$ ipython --no-banner

In [1]: import numpy as np

In [2]: from numpy import linalg as LA

In [3]: np.set_printoptions(precision=4, suppress=True, linewidth=160, legacy="1.25")

In [4]: rd = lambda a: np.round(a, 4) + 0

In [5]: data = np.load("m.npy")

In [6]: data
Out[6]: 
array([[-2.0245,  1.0784, -4.1386],
       [-2.1328,  0.9633, -4.014 ],
       [-1.9673,  0.9114, -3.9215],
       [-1.8337,  1.0832, -3.9027],
       [-1.9411,  0.8975, -3.9861],
       [-1.8372,  0.8267, -3.9776],
       [ 3.0023,  1.0724, -5.0871],
       [ 2.8122,  0.9376, -5.0608],
       [ 2.9741,  1.1584, -5.064 ],
       [ 3.1221,  0.9844, -5.0458],
       [ 2.9012,  0.9457, -4.9273],
       [ 2.9406,  1.0359, -5.0736]])

In [7]: LA.cond(data) > 100
Out[7]: False

In [8]: round(np.log10(LA.cond(data)))
Out[8]: 2

In [9]: rd(LA.norm(data, 2) / LA.norm(data))
Out[9]: 0.8961

In [10]: F = np.load("data.npy")

In [11]: F
Out[11]: 
array([[ 0,  3, -3, -2,  0,  0,  1, -1],
       [-3,  0,  5, -4,  1,  4,  2,  1],
       [ 3, -5,  0, -1,  1, -1,  0, -1],
       [ 2,  4,  1,  0, -1, -2, -1,  1],
       [ 0, -1, -1,  1,  0,  1, -3,  4],
       [ 0, -4,  1,  2, -1,  0, -2,  0],
       [-1, -2,  0,  1,  3,  2,  0, -2],
       [ 1, -1,  1, -1, -4,  0,  2,  0]])

In [12]: # antisymmetric, zero diagonal

In [13]: x = np.array([5, 0, 4, 3, 1, 0, 1, 3])

In [14]: rd(LA.det(F))
Out[14]: 44521.0

In [15]: rd(LA.eigvals(F).real)
Out[15]: array([0., 0., 0., 0., 0., 0., 0., 0.])

In [16]: O = LA.solve(np.eye(8) - F, np.eye(8) + F)

In [17]: rd(O @ O.T)
Out[17]: 
array([[1., 0., 0., 0., 0., 0., 0., 0.],
       [0., 1., 0., 0., 0., 0., 0., 0.],
       [0., 0., 1., 0., 0., 0., 0., 0.],
       [0., 0., 0., 1., 0., 0., 0., 0.],
       [0., 0., 0., 0., 1., 0., 0., 0.],
       [0., 0., 0., 0., 0., 1., 0., 0.],
       [0., 0., 0., 0., 0., 0., 1., 0.],
       [0., 0., 0., 0., 0., 0., 0., 1.]])

In [18]: rd(LA.det(O))
Out[18]: 1.0

In [19]: B = F / LA.norm(F, axis=1, keepdims=True)

In [20]: C2 = B @ B.T

In [21]: print((C2 - 2 * np.eye(8)).round(6).argmax(axis=1))
[3 6 5 0 5 2 2 2]

In [22]: np.argwhere(np.triu(np.abs(C2) > 0.95, 1))
Out[22]: array([], shape=(0, 2), dtype=int64)

In [23]: rd(C2[5])
Out[23]: array([-0.8407, -0.1849,  0.5408, -0.4447,  0.4006,  1.    ,  0.2863,  0.1201])

In [24]: th = np.deg2rad(36)

In [25]: arr = np.eye(8)

In [26]: arr[np.ix_([7, 3], [7, 3])] = [[np.cos(th), -np.sin(th)], [np.sin(th), np.cos(th)]]

In [27]: rd(arr)
Out[27]: 
array([[ 1.    ,  0.    ,  0.    ,  0.    ,  0.    ,  0.    ,  0.    ,  0.    ],
       [ 0.    ,  1.    ,  0.    ,  0.    ,  0.    ,  0.    ,  0.    ,  0.    ],
       [ 0.    ,  0.    ,  1.    ,  0.    ,  0.    ,  0.    ,  0.    ,  0.    ],
       [ 0.    ,  0.    ,  0.    ,  0.809 ,  0.    ,  0.    ,  0.    ,  0.5878],
       [ 0.    ,  0.    ,  0.    ,  0.    ,  1.    ,  0.    ,  0.    ,  0.    ],
       [ 0.    ,  0.    ,  0.    ,  0.    ,  0.    ,  1.    ,  0.    ,  0.    ],
       [ 0.    ,  0.    ,  0.    ,  0.    ,  0.    ,  0.    ,  1.    ,  0.    ],
       [ 0.    ,  0.    ,  0.    , -0.5878,  0.    ,  0.    ,  0.    ,  0.809 ]])

In [28]: np.flatnonzero(LA.matrix_power((arr != 0) + (arr.T != 0) + np.eye(8), 8)[1])
Out[28]: array([1])

In [29]: (arr != 0).astype(int)
Out[29]: 
array([[1, 0, 0, 0, 0, 0, 0, 0],
       [0, 1, 0, 0, 0, 0, 0, 0],
       [0, 0, 1, 0, 0, 0, 0, 0],
       [0, 0, 0, 1, 0, 0, 0, 1],
       [0, 0, 0, 0, 1, 0, 0, 0],
       [0, 0, 0, 0, 0, 1, 0, 0],
       [0, 0, 0, 0, 0, 0, 1, 0],
       [0, 0, 0, 1, 0, 0, 0, 1]])
